% python3 -q
>>> import numpy as np
>>> import numpy.linalg as la
>>> np.set_printoptions(precision=2, suppress=True, linewidth=160, sign=" ")
>>> feats = np.load("test1.npy")
>>> print(feats)
[[ 0  0  0  0  0  1  0]
 [ 0  0  0  0  0  0  1]
 [ 0  0  1  0  0  0  0]
 [ 0  0  0  0  1  0  0]
 [ 1  0  0  0  0  0  0]
 [ 0  1  0  0  0  0  0]
 [ 0  0  0  1  0  0  0]]
>>> rng = np.random.default_rng(30035)
>>> labels = rng.permutation(7)
>>> print(labels)
[ 3  6  5  1  4  2  0]
>>> out = feats[labels][:, labels]
>>> print(np.diag(out))
[ 0  0  0  0  0  1  0]
>>> print(np.trace(out))
1
>>> print(np.sort(np.abs(la.eigvals(out))))
[ 1.  1.  1.  1.  1.  1.  1.]
>>> print(la.matrix_power(feats, 100))
[[ 0  0  0  1  0  0  0]
 [ 1  0  0  0  0  0  0]
 [ 0  0  1  0  0  0  0]
 [ 0  1  0  0  0  0  0]
 [ 0  0  0  0  0  0  1]
 [ 0  0  0  0  1  0  0]
 [ 0  0  0  0  0  1  0]]
>>> print(feats.sum(axis=1))
[ 1  1  1  1  1  1  1]
>>> print(np.sort(np.abs(la.eigvals(feats)))[::-1])
[ 1.  1.  1.  1.  1.  1.  1.]
>>> p = np.eye(7)[3]
>>> for _ in range(7):
...     p = p @ feats
...     print(p.round(2))
... 
[ 0.  0.  0.  0.  1.  0.  0.]
[ 1.  0.  0.  0.  0.  0.  0.]
[ 0.  0.  0.  0.  0.  1.  0.]
[ 0.  1.  0.  0.  0.  0.  0.]
[ 0.  0.  0.  0.  0.  0.  1.]
[ 0.  0.  0.  1.  0.  0.  0.]
[ 0.  0.  0.  0.  1.  0.  0.]
>>> E = np.load("dump.npy")
>>> print(E)
[[ 0.12  0.18  0.18  0.12  0.18  0.06  0.18]
 [ 0.07  0.2   0.13  0.    0.2   0.2   0.2 ]
 [ 0.    0.    0.5   0.25  0.    0.25  0.  ]
 [ 0.23  0.08  0.23  0.08  0.15  0.23  0.  ]
 [ 0.    0.19  0.06  0.19  0.25  0.12  0.19]
 [ 0.17  0.08  0.    0.25  0.17  0.25  0.08]
 [ 0.09  0.27  0.09  0.18  0.27  0.    0.09]]
>>> vec = np.array([-9, -6, 9, 8, -1, 7, -2])
>>> print(np.sort(np.abs(np.degrees(np.angle(la.eigvals(feats))))))
[   0.    0.   60.   60.  120.  120.  180.]
>>> print(7 - la.matrix_rank(feats - np.eye(7), tol=1e-8))
2
>>> print(round(float(la.norm(vec)), 2), round(float(la.norm(feats @ vec)), 2))
17.78 17.78
>>> out = E + rng.integers(-2, 3, (7, 6)) @ rng.integers(-2, 3, (6, 7))
>>> print(out)
[[ -4.88   9.18  -1.82  -6.88  11.18   1.06  -6.82]
 [-10.93  -0.8    3.13  -8.     3.2    0.2   -8.8 ]
 [ -7.    -6.     1.5   -8.75   1.     1.25  -8.  ]
 [ -0.77   2.08   3.23  -1.92   8.15   3.23  -2.  ]
 [ 12.     0.19  -1.94   5.19   5.25   5.12   1.19]
 [ -4.83  -8.92   1.    -5.75  -6.83   4.25  -2.92]
 [  1.09   6.27  -6.91  -2.82   7.27  -8.    -6.91]]
>>> print(la.matrix_rank(out - E, tol=1e-8))
6
>>> print(np.abs(out - E).sum(axis=1))
[ 42.  35.  33.  21.  30.  35.  39.]
>>> print(np.round(la.svd(out - E, compute_uv=False), 2) + 0)
[ 28.68  23.48  12.31   9.71   4.25   1.88   0.  ]
>>> print(out - E)
[[ -5.   9.  -2.  -7.  11.   1.  -7.]
 [-11.  -1.   3.  -8.   3.   0.  -9.]
 [ -7.  -6.   1.  -9.   1.   1.  -8.]
 [ -1.   2.   3.  -2.   8.   3.  -2.]
 [ 12.   0.  -2.   5.   5.   5.   1.]
 [ -5.  -9.   1.  -6.  -7.   4.  -3.]
 [  1.   6.  -7.  -3.   7.  -8.  -7.]]
>>> vec = np.array([-3, -3, 3, -2, 0, -2, 2])
>>> h1 = np.maximum(out @ vec, 0)
>>> print(out * (h1 > 1e-9)[:, None])
[[ -0.     0.    -0.    -0.     0.     0.    -0.  ]
 [-10.93  -0.8    3.13  -8.     3.2    0.2   -8.8 ]
 [ -7.    -6.     1.5   -8.75   1.     1.25  -8.  ]
 [ -0.     0.     0.    -0.     0.     0.    -0.  ]
 [  0.     0.    -0.     0.     0.     0.     0.  ]
 [ -4.83  -8.92   1.    -5.75  -6.83   4.25  -2.92]
 [  0.     0.    -0.    -0.     0.    -0.    -0.  ]]
>>> vec = np.array([1, 2, 2, 1, 0, 1, 2])
>>> h1 = np.maximum(E @ vec, 0)
>>> print(h1)
[ 1.35  1.33  1.5   1.15  1.19  1.    1.18]
>>> print(E.T @ h1)
[ 0.79  1.22  1.61  1.31  1.47  1.39  0.92]
>>> print(np.flatnonzero(h1 > 1e-9))
[ 0  1  2  3  4  5  6]
>>> print(np.maximum(E @ vec, 0) - np.maximum(-E @ vec, 0))
[ 1.35  1.33  1.5   1.15  1.19  1.    1.18]
>>> K = np.loadtxt("run18.csv", delimiter=",")
>>> print(K)
[[  3.12   5.88  -0.01  -5.3 ]
 [  3.62   4.54  -1.02   3.06]
 [  0.66   5.26   0.26 -20.89]
 [ 13.45   3.55   7.27  -0.07]
 [-13.06 -11.32  -2.94   5.58]
 [ -5.49  -5.7    2.55   5.86]
 [  7.96   0.79   1.17  -0.29]
 [ -3.52 -10.45  -2.86   9.59]
 [  1.93  -7.94  -2.91  10.19]
 [ -5.7   -7.42   1.48   0.74]
 [  6.96  -3.61  -7.01  -4.59]]
>>> W = np.array([[4, 2], [4, 0], [3, 3], [5, 4]])
>>> b = np.array([5, 2])
>>> H = np.maximum(K @ W + b, 0)
>>> print((H > 0).astype(int))
[[ 1  0]
 [ 1  1]
 [ 0  0]
 [ 1  1]
 [ 0  0]
 [ 0  1]
 [ 1  1]
 [ 0  1]
 [ 1  1]
 [ 0  0]
 [ 0  0]]
>>> print((H > 0).mean(axis=0))
[ 0.45  0.55]
>>> print(H)
[[ 14.47   0.  ]
 [ 49.88  18.42]
 [  0.     0.  ]
 [ 94.46  50.43]
 [  0.     0.  ]
 [  0.    22.11]
 [ 42.06  20.27]
 [  0.    24.74]
 [ 23.18  37.89]
 [  0.     0.  ]
 [  0.     0.  ]]
>>> cent = np.array([[2, 0, 1], [3, 2, 0]])
>>> print(W @ cent)
[[ 14   4   4]
 [  8   0   4]
 [ 15   6   3]
 [ 22   8   5]]
>>> print((H @ cent).round(6).argmax(axis=1))
[ 0  0  0  0  0  0  0  0  0  0  0]
